$ ipython --no-banner

In [1]: import numpy as np

In [2]: np.set_printoptions(precision=3, suppress=True, linewidth=100, floatmode="fixed")

In [3]: m1 = np.array([[3, 1, 3, 1, 3, 1],
   ...:     [-1, -2, -1, -2, -1, -2],
   ...:     [-3, 1, -3, 1, -3, 1],
   ...:     [3, 1, 3, 1, 3, 1],
   ...:     [-1, -2, -1, -2, -1, -2],
   ...:     [-3, 1, -3, 1, -3, 1]])

In [4]: f = np.array([-2, 0])

In [5]: np.correlate(m1[4], m1[0], "full")
Out[5]: array([ -1,  -5,  -8, -10, -15, -15, -20, -10, -13,  -5,  -6])

In [6]: np.array([np.convolve(row, f, "same") for row in m1])
Out[6]: 
array([[-6, -2, -6, -2, -6, -2],
       [ 2,  4,  2,  4,  2,  4],
       [ 6, -2,  6, -2,  6, -2],
       [-6, -2, -6, -2, -6, -2],
       [ 2,  4,  2,  4,  2,  4],
       [ 6, -2,  6, -2,  6, -2]])

In [7]: np.polyval(f, m1[4])
Out[7]: array([2, 4, 2, 4, 2, 4])

In [8]: np.convolve(m1[4], f)
Out[8]: array([2, 4, 2, 4, 2, 4, 0])

In [9]: np.cross(m1[4, :3], m1[0, :3])
Out[9]: array([-5,  0,  5])

In [10]: E = np.loadtxt("sample7.csv", delimiter=",")

In [11]: E
Out[11]: 
array([[ 0.554,  0.301,  0.847,  0.766,  1.046, -0.403, -0.386, -0.944],
       [-0.554,  0.868, -0.900,  0.717,  0.529, -0.453,  1.060,  0.073],
       [-0.332,  0.482,  0.151,  0.786,  0.316,  0.487, -1.009,  1.288],
       [ 0.775, -0.280,  0.226,  1.260, -1.172, -0.270,  0.427,  0.233],
       [-0.665, -0.596, -0.973,  0.545, -0.317, -0.476, -1.049, -0.731],
       [-1.108, -0.895,  0.674,  0.568,  0.201,  0.839,  0.619, -0.258],
       [ 0.111, -1.168,  0.023, -0.085,  0.762, -1.103,  0.180,  0.886],
       [-0.997,  0.569,  0.998, -0.258, -0.657, -1.083, -0.103,  0.060]])

In [12]: Q, V = np.linalg.qr(E[:, :3])[0], np.linalg.qr(E[:, 3:])[0]

In [13]: sigma = np.linalg.svd(Q.T @ V, compute_uv=False)

In [14]: (sigma > 0.9).sum()
Out[14]: np.int64(0)

In [15]: np.degrees(np.arccos(sigma.clip(0, 1)))
Out[15]: array([90.000, 90.000, 90.000])

In [16]: sigma.round(3) + 0
Out[16]: array([0.000, 0.000, 0.000])

In [17]: round(np.linalg.norm(Q @ Q.T - V @ V.T, 2), 3)
Out[17]: np.float64(1.0)
